$ python -q
>>> import numpy as np
>>> np.set_printoptions(precision=3, suppress=True, linewidth=120, floatmode="fixed")
>>> def rd(a):
...     return np.round(a, 3) + 0
... 
>>> feats = np.load("block5.npy")
>>> rd(feats)
array([[-0.083, -0.086,  0.604, -0.753,  0.147, -0.177],
       [-0.083, -0.159,  0.411,  0.232, -0.846, -0.172],
       [-0.832,  0.162,  0.041, -0.026, -0.043,  0.527],
       [-0.458, -0.162, -0.527, -0.222, -0.109, -0.652],
       [ 0.000,  0.947,  0.087,  0.019, -0.069, -0.302],
       [ 0.291,  0.136, -0.423, -0.573, -0.494,  0.382]])
>>> # orthonormal columns
>>> u, v = feats[0], feats[1]
>>> rd(u @ v)
np.float64(0.0)
>>> pr = (u @ v) / (u @ u) * u
>>> np.linalg.matrix_rank(np.outer(u, v))
np.int64(1)
>>> rd(v - pr)
array([-0.083, -0.159,  0.411,  0.232, -0.846, -0.172])
>>> rd(np.linalg.norm(u + v) ** 2 + np.linalg.norm(u - v) ** 2)
np.float64(4.0)
>>> rd((v - pr) @ u)
np.float64(0.0)
>>> A2 = np.linalg.inv(feats)
>>> np.allclose(A2, feats.T)
True
>>> rd(np.linalg.det(feats) * np.linalg.det(A2))
np.float64(1.0)
>>> rd(np.linalg.det(feats) * A2)
array([[ 0.083,  0.083,  0.832,  0.458,  0.000, -0.291],
       [ 0.086,  0.159, -0.162,  0.162, -0.947, -0.136],
       [-0.604, -0.411, -0.041,  0.527, -0.087,  0.423],
       [ 0.753, -0.232,  0.026,  0.222, -0.019,  0.573],
       [-0.147,  0.846,  0.043,  0.109,  0.069,  0.494],
       [ 0.177,  0.172, -0.527,  0.652,  0.302, -0.382]])
>>> x0 = np.array([-1, -2, 3, 2, 5, 2])
>>> rd(feats.T @ (feats @ x0))
array([-1.000, -2.000,  3.000,  2.000,  5.000,  2.000])
>>> rd(np.linalg.inv(feats))
array([[-0.083, -0.083, -0.832, -0.458,  0.000,  0.291],
       [-0.086, -0.159,  0.162, -0.162,  0.947,  0.136],
       [ 0.604,  0.411,  0.041, -0.527,  0.087, -0.423],
       [-0.753,  0.232, -0.026, -0.222,  0.019, -0.573],
       [ 0.147, -0.846, -0.043, -0.109, -0.069, -0.494],
       [-0.177, -0.172,  0.527, -0.652, -0.302,  0.382]])
>>> 6 - np.linalg.matrix_rank(feats - np.eye(6), tol=1e-8)
np.int64(1)
>>> rd(np.linalg.norm(x0)), rd(np.linalg.norm(feats @ x0))
(np.float64(6.856), np.float64(6.856))
>>> q, vecs = np.linalg.qr(feats[:, :3])[0], np.linalg.qr(feats[:, 3:])[0]
>>> sig = np.linalg.svd(q.T @ vecs, compute_uv=False)
>>> np.degrees(np.arccos(sig.clip(0, 1)))
array([90.000, 90.000, 90.000])
>>> (sig > 0.9).sum()
np.int64(0)
>>> W0 = np.load("layer0.npy")
>>> W0
array([[ 3.100,  0.000, -2.000],
       [-1.000, -1.900,  0.000],
       [ 3.000,  0.000, -1.900]])
>>> rng = np.random.default_rng(69)
>>> A2 = W0 + rng.integers(-2, 3, (3, 2)) @ rng.integers(-2, 3, (2, 3))
>>> rd(A2)
array([[ 3.100, -2.000, -6.000],
       [-1.000, -0.900,  2.000],
       [ 3.000,  3.000,  4.100]])
>>> rd(np.linalg.svd(A2 - W0, compute_uv=False))
array([8.367, 0.000, 0.000])
>>> np.abs(A2 - W0).sum(axis=1)
array([6.000, 3.000, 9.000])
>>> np.linalg.matrix_rank(A2 - W0, tol=1e-8)
np.int64(1)
>>> A2 - W0
array([[ 0.000, -2.000, -4.000],
       [ 0.000,  1.000,  2.000],
       [ 0.000,  3.000,  6.000]])
>>> U, sig, Vt = np.linalg.svd(A2, full_matrices=False)
>>> rd(U.T @ A2 @ Vt.T)
array([[8.200, 0.000, 0.000],
       [0.000, 4.621, 0.000],
       [0.000, 0.000, 1.278]])
>>> U, sig, Vt = np.linalg.svd(W0)
>>> np.argmax(sig[:-1] / (sig[1:] + 1e-6)) + 1
np.int64(2)
>>> A2 = U[:, :2] @ np.diag(sig[:2]) @ Vt[:2]
>>> np.linalg.matrix_rank(A2)
np.int64(2)
>>> rd(np.abs(W0 - A2).max())
np.float64(0.012)
>>> rd(np.linalg.norm(W0 - A2) / np.linalg.norm(W0))
np.float64(0.004)
>>> rd(A2)
array([[ 3.107, -0.004, -1.988],
       [-1.000, -1.900,  0.000],
       [ 2.992,  0.004, -1.912]])
